$ python -q
>>> import numpy as np
>>> from numpy import linalg as LA
>>> np.set_printoptions(suppress=True, linewidth=100)
>>> arr = np.loadtxt("case6.csv", delimiter=",")
>>> print(arr)
[[ 0.  0.  0.]
 [-1. -1.  1.]
 [ 0. -2.  1.]
 [ 0.  0.  0.]
 [ 0. -2.  1.]
 [ 0.  0.  0.]
 [ 0. -2.  1.]
 [-1. -1.  1.]
 [-1. -1.  1.]
 [-1. -3.  2.]
 [-1. -3.  2.]
 [ 0.  0.  0.]
 [ 0. -2.  1.]
 [ 0.  0.  0.]
 [ 0. -4.  0.]
 [ 0.  0.  0.]
 [ 1. -1. -2.]
 [-1. -1.  1.]
 [ 0.  0.  0.]
 [ 0.  0.  0.]
 [ 0. -2.  1.]]
>>> labels = arr[:, 0] > np.median(arr[:, 0])
>>> r0 = arr[labels].mean(axis=0) - arr[~labels].mean(axis=0)
>>> print(np.argsort(-np.abs(r0).round(6), kind="stable"))
[2 0 1]
>>> print(labels.astype(int))
[0 0 0 0 0 0 0 0 0 0 0 0 0 0 0 0 1 0 0 0 0]
>>> print(round((((arr - arr.mean(axis=0)) @ r0 > 0) == labels).mean(), 2))
0.57
>>> print(r0.round(2))
[ 1.3   0.2  -2.65]
>>> basis = arr[[7, 20]].astype(float)
>>> for _ in range(5):
...     labels = LA.norm(arr[:, None] - basis, axis=-1).argmin(axis=1)
...     basis = np.array([arr[labels == j].mean(axis=0) for j in range(2)])
... 
>>> print(labels)
[0 0 1 0 1 0 1 0 0 1 1 0 1 0 1 0 0 0 0 0 1]
>>> print(np.round(basis[1] - basis[0], 2))
[-0.02 -2.12  0.97]
>>> print(basis.round(2))
[[-0.23 -0.38  0.15]
 [-0.25 -2.5   1.12]]
>>> x = np.array([-3, 1, -2])
>>> rhs = arr @ x
>>> print(np.round(LA.pinv(arr) @ arr, 2) + 0)
[[1. 0. 0.]
 [0. 1. 0.]
 [0. 0. 1.]]
>>> rng = np.random.default_rng(874)
>>> rhs = rhs + 0.05 * rng.normal(size=21)
>>> print(rhs.round(2))
[ 0.06 -0.02 -4.04  0.02 -4.   -0.02 -4.08  0.04  0.03 -4.01 -3.96 -0.04 -4.04 -0.03 -4.03  0.1
  0.05 -0.09  0.03 -0.01 -4.  ]
>>> c, *_ = LA.lstsq(arr, rhs)
>>> print([round(float(LA.norm(LA.solve(arr.T @ arr + lam * np.eye(3), arr.T @ rhs))), 2) for lam in (0, 1, 10, 100)])
[3.77, 2.48, 1.2, 0.52]
>>> print(round(LA.norm(rhs - arr @ c), 2))
0.19
>>> print(np.round(arr.T @ (rhs - arr @ c), 2) + 0)
[0. 0. 0.]
>>> print(c.round(2))
[-3.02  1.   -2.02]
>>> cov = np.cov(arr, rowvar=False)
>>> print(np.median(arr, axis=0))
[ 0. -1.  1.]
>>> print(np.round(arr.std(axis=0), 2))
[0.53 1.18 0.85]
>>> hat = arr @ LA.solve(arr.T @ arr, arr.T)
>>> print(round(np.trace(hat), 2))
3.0
>>> print(np.round(LA.eigvalsh(hat), 2) + 0)
[0. 0. 0. 0. 0. 0. 0. 0. 0. 0. 0. 0. 0. 0. 0. 0. 0. 0. 1. 1. 1.]
>>> print(LA.matrix_rank(np.eye(21) - hat))
18
>>> feats = np.load("w.npy")
>>> print(feats)
[[0.5  0.17 0.33]
 [0.43 0.14 0.43]
 [0.   0.5  0.5 ]]
>>> print(np.round(np.sort(np.abs(LA.eigvals(feats))), 2))
[0.14 0.28 1.  ]
>>> print(np.round(LA.matrix_power(feats, 3), 2))
[[0.28 0.29 0.43]
 [0.27 0.3  0.43]
 [0.25 0.31 0.44]]
>>> print(np.round((feats + feats.T) / 2, 2))
[[0.5  0.3  0.16]
 [0.3  0.14 0.46]
 [0.16 0.46 0.5 ]]
>>> feats.inv()
Traceback (most recent call last):
  File "<python-input-39>", line 1, in <module>
    feats.inv()
    ^^^^^^^^^
AttributeError: 'numpy.ndarray' object has no attribute 'inv'
>>> out = feats / LA.norm(feats, axis=1, keepdims=True)
>>> cov = out @ out.T
>>> print(np.round(LA.norm(out, axis=1), 2))
[1. 1. 1.]
>>> print((np.abs(cov) > 0.9).astype(int))
[[1 1 0]
 [1 1 0]
 [0 0 1]]
>>> hat = np.triu(np.array([[-1, -1, -1], [0, 0, -1], [-1, 2, 0]]), 1) + np.eye(3)
>>> out = hat @ feats @ LA.inv(hat)
>>> print(round(float(LA.det(out)), 2))
-0.04
>>> X = np.load("a.npy")
>>> print(X)
[[  -3   -2    3   -1]
 [   0 -161   -1   -3]
 [   3    0   57   -3]
 [  -3    1   -3   23]]
>>> vals, evecs = LA.eig(X)
>>> print(np.round(np.sort(LA.eigvals(X.T)), 2))
[-160.98   -3.24   22.79   57.43]
>>> A = np.vander(np.arange(2) - 1, 3, increasing=True)
>>> print(A)
[[ 1 -1  1]
 [ 1  0  0]]
>>> out = np.array([[2, 2, 1], [-1, 0, -1], [-2, -1, 2]])
>>> print(LA.matrix_rank(np.vstack([A, out.T])))
3
>>> print(out.T @ A.T)
[[1 2]
 [1 2]
 [4 1]]
>>> print(LA.matrix_rank(A @ out))
2
>>> print(A @ out)
[[1 1 4]
 [2 2 1]]
>>> print(np.vstack([A, out.T]).shape)
(5, 3)
>>> print(np.einsum("ij->j", A))
[ 2 -1  1]
>>> print(np.einsum("ij,ij->i", A, A))
[3 1]
>>> print(np.einsum("ik,kj->ij", A, out))
[[1 1 4]
 [2 2 1]]
>>> out = np.array([[0, 3], [3, 1]])
>>> basis = np.kron(out, A)
>>> print(basis.shape)
(4, 6)
>>> print(basis)
[[ 0  0  0  3 -3  3]
 [ 0  0  0  3  0  0]
 [ 3 -3  3  1 -1  1]
 [ 3  0  0  1  0  0]]
>>> th = np.radians(90)
>>> r_ = np.eye(6)
>>> r_[4, 4] = r_[2, 2] = np.cos(th)
>>> r_[4, 2], r_[2, 4] = -np.sin(th), np.sin(th)
>>> print(r_.round(2) + 0)
[[ 1.  0.  0.  0.  0.  0.]
 [ 0.  1.  0.  0.  0.  0.]
 [ 0.  0.  0.  0.  1.  0.]
 [ 0.  0.  0.  1.  0.  0.]
 [ 0.  0. -1.  0.  0.  0.]
 [ 0.  0.  0.  0.  0.  1.]]
>>> out = basis @ r_.T
>>> print(np.allclose(LA.norm(basis, axis=1), LA.norm(out, axis=1)))
True
>>> print(out.round(2) + 0)
[[ 0.  0. -3.  3.  0.  3.]
 [ 0.  0.  0.  3.  0.  0.]
 [ 3. -3. -1.  1. -3.  1.]
 [ 3.  0.  0.  1.  0.  0.]]
>>> print(np.abs(out - basis).max(axis=0))
[0. 0. 4. 0. 3. 0.]
>>> x = np.array([1, 2, 2])
>>> a = np.maximum(A @ x, 0)
>>> print(np.maximum(A @ x, 0) - np.maximum(-A @ x, 0))
[1 1]
>>> O, _ = LA.qr(np.array([[0.2, 0.6, 0.1], [0.1, -1.2, 1.9], [-0.3, -0.7, -0.1]]))
>>> evecs, _ = LA.qr(np.array([[-0.1, 1.0, -0.7, -1.2],
...     [-0.8, -0.2, 1.1, 0.1],
...     [-0.8, 1.0, 0.9, 0.8],
...     [0.1, 1.2, 1.6, -0.5]]))
>>> sv = 5 * 0.2 ** np.arange(3)
>>> J = O[:, :3] * sv @ evecs[:3]
>>> print(J.round(2))
[[-0.03 -1.44 -1.82 -1.35]
 [ 0.78 -0.39 -0.62 -1.25]
 [-0.31  2.24  2.73  1.89]]
>>> r0 = np.array([-1, 1])
>>> print(np.round(np.polyval(r0, J[0]), 2))
[1.03 2.44 2.82 2.35]
>>> x = np.array([3, 3, 0, -2])
>>> a = np.maximum(J @ x, 0)
>>> print(np.flatnonzero(a > 1e-9))
[1 2]
>>> def softmax(z):
...     e = np.exp(z - z.max(axis=-1, keepdims=True))
...     return e / e.sum(axis=-1, keepdims=True)
... 
>>> print(np.round(softmax(10 * J[0]), 2) + 0)
[1. 0. 0. 0.]
>>> scores = J @ J.T / np.sqrt(4)
>>> print(softmax(scores).round(6).argmax(axis=1))
[0 0 2]
>>> print(np.round(softmax(scores), 2) + 0)
[[0.87 0.13 0.  ]
 [0.58 0.41 0.01]
 [0.   0.   1.  ]]
>>> print(np.round(softmax(scores + np.triu(np.full(scores.shape, -np.inf), 1)), 2) + 0)
[[1.   0.   0.  ]
 [0.58 0.42 0.  ]
 [0.   0.   1.  ]]
>>> r0, g = J[0], J[2]
>>> print(round(float(r0 @ g), 2))
-10.73
>>> p = (r0 @ g) / (r0 @ r0) * r0
>>> print(round(LA.norm(r0 + g) ** 2 + LA.norm(r0 - g) ** 2, 2))
46.66
>>> print(np.round((g - p) @ r0, 2))
-0.0
>>> print(np.round(g - p, 2))
[-0.35  0.1   0.02 -0.12]
>>> U, sv = LA.svd(J)
Traceback (most recent call last):
  File "<python-input-100>", line 1, in <module>
    U, sv = LA.svd(J)
    ^^^^^
ValueError: too many values to unpack (expected 2)
>>> U, sv, vt = LA.svd(J, full_matrices=False)
>>> print(np.round(vt @ vt.T, 2) + 0)
[[1. 0. 0.]
 [0. 1. 0.]
 [0. 0. 1.]]
>>> print(np.abs(U[:, 0]).round(6).argmax())
2
>>> print(np.allclose(U * sv @ vt, J))
True
>>> print(sv.round(2))
[5.  1.  0.2]
>>> print(round(np.sqrt((sv ** 2).sum()), 2), round(float(LA.norm(J)), 2))
5.1 5.1
>>> K = np.loadtxt("mat.csv", delimiter=",")
>>> print(K)
[[-1.  1.  3.  3.]
 [-2.  1.  3. -2.]]
>>> x = np.array([-2, 0, 0, 0])
>>> a = np.maximum(K @ x, 0)
>>> print(a)
[2. 4.]
>>> print(np.flatnonzero(a > 1e-9))
[0 1]
>>> print(np.round(np.tanh(K @ x), 2))
[0.96 1.  ]
>>> mat = np.load("layer1.npy")
>>> print(mat)
[[-4.99 -6.15 -0.24]
 [ 5.69  5.18 -1.06]
 [ 3.3   0.51 -4.53]
 [-1.38  2.18  1.85]
 [ 1.05 -2.37  1.12]
 [-2.23 -2.    1.81]
 [-1.43  1.01  0.88]
 [ 5.38  2.51 -1.27]
 [ 0.02  0.54 -1.65]
 [-2.01  1.23 -5.87]
 [ 3.17 -6.55  3.26]
 [-1.01 -3.74  0.39]
 [ 0.26  1.26 -2.51]
 [-2.27  3.2  -0.9 ]
 [ 5.45 -2.9  -4.41]
 [ 1.93 -0.68 -3.35]
 [-0.12 -6.73  5.45]
 [ 1.76  7.16 -2.69]
 [ 1.23 -1.36  4.03]
 [-6.87  0.38  2.8 ]
 [ 0.5  -3.58  2.19]
 [ 0.43  1.01 -0.02]
 [-3.71 -3.04 -2.29]]
>>> Ac = mat - mat.mean(axis=0)
>>> evecs = LA.svd(Ac)[2][:1]
>>> out = Ac - Ac @ evecs.T @ evecs
>>> print(round(LA.norm(out) / LA.norm(Ac), 2))
0.68
>>> print(np.round(out.std(axis=0), 2))
[2.63 1.73 2.  ]
>>> print(np.round(np.diag(evecs.T @ evecs), 2))
[0.18 0.57 0.25]
>>> hat = mat @ LA.solve(mat.T @ mat, mat.T)
>>> print(np.round(LA.eigvalsh(hat), 2) + 0)
[0. 0. 0. 0. 0. 0. 0. 0. 0. 0. 0. 0. 0. 0. 0. 0. 0. 0. 0. 0. 1. 1. 1.]
>>> print(np.round(hat @ mat[:, 2], 2))
[-0.24 -1.06 -4.53  1.85  1.12  1.81  0.88 -1.27 -1.65 -5.87  3.26  0.39 -2.51 -0.9  -4.41 -3.35
  5.45 -2.69  4.03  2.8   2.19 -0.02 -2.29]
>>> print(np.round(np.diag(hat), 2) + 0)
[0.26 0.21 0.15 0.06 0.03 0.04 0.02 0.14 0.02 0.25 0.25 0.05 0.03 0.07 0.32 0.09 0.24 0.18 0.11
 0.24 0.06 0.   0.17]
>>> cov = np.cov(mat, rowvar=False)
>>> print(round(float(np.corrcoef(mat[:, 0], mat[:, 2])[0, 1]), 2))
-0.24
>>> print(np.median(mat, axis=0))
[ 0.26  0.38 -0.24]
>>> print(cov.round(2))
[[10.28  2.31 -2.25]
 [ 2.31 12.74 -4.45]
 [-2.25 -4.45  8.49]]
>>> print(np.round(np.corrcoef(mat.T), 2))
[[ 1.    0.2  -0.24]
 [ 0.2   1.   -0.43]
 [-0.24 -0.43  1.  ]]
>>> x = np.ones(3)
>>> for _ in range(3):
...     x = cov @ x
...     x /= LA.norm(x)
...     print(round(x @ cov @ x, 2))
... 
12.64
16.12
16.87
>>> print(np.round(LA.eigvalsh(cov)[-1], 2))
17.03
>>> data = np.load("block16.npy")
>>> print(data)
[[1.   0.7  0.49]
 [0.7  1.   0.7 ]
 [0.49 0.7  1.  ]]
>>> # symmetric, so the eigenvalues are real
>>> vals, evecs = LA.eig(data)
>>> print(np.round(np.sort(LA.eigvals(data @ data)), 2))
[0.05 0.26 5.13]
>>> print(np.round(np.sort(LA.eigvals(data.T)), 2))
[0.23 0.51 2.26]
>>> r0 = np.array([6, 8])
>>> print(np.round(np.correlate(data[1], data[0], "full"), 2))
[0.34 0.98 1.74 1.49 0.7 ]
>>> print(np.round(np.convolve(data[1], r0), 2))
[ 4.2 11.6 12.2  5.6]
>>> print(np.polyval(r0, data[1]))
[12.2 14.  12.2]
>>> vals, evecs = LA.eigh(data)
>>> print(np.round(LA.eigvalsh(data + 5 * np.eye(3)), 2))
[5.23 5.51 7.26]
>>> print(vals.round(2))
[0.23 0.51 2.26]
>>> print((vals > 1e-8).sum(), (vals < -1e-8).sum())
3 0
>>> print(np.round(LA.eigvalsh(data @ data), 2))
[0.05 0.26 5.13]
>>> print(np.unique(vals.round(6) + 0, return_counts=True)[1])
[1 1 1]
>>> print(np.round(evecs.T @ evecs, 2) + 0)
[[1. 0. 0.]
 [0. 1. 0.]
 [0. 0. 1.]]
>>> print(np.round(evecs @ np.diag(vals) @ evecs.T, 2))
[[1.   0.7  0.49]
 [0.7  1.   0.7 ]
 [0.49 0.7  1.  ]]
>>> print(np.round(np.abs(evecs[:, -1]), 2))
[0.56 0.62 0.56]
>>> r0 = np.array([2, -2, 2])
>>> out = data + np.outer(r0, np.eye(3)[2])
>>> print(out)
[[ 1.    0.7   2.49]
 [ 0.7   1.   -1.3 ]
 [ 0.49  0.7   3.  ]]
>>> print(LA.matrix_rank(LA.inv(out) - LA.inv(data), tol=1e-8))
1
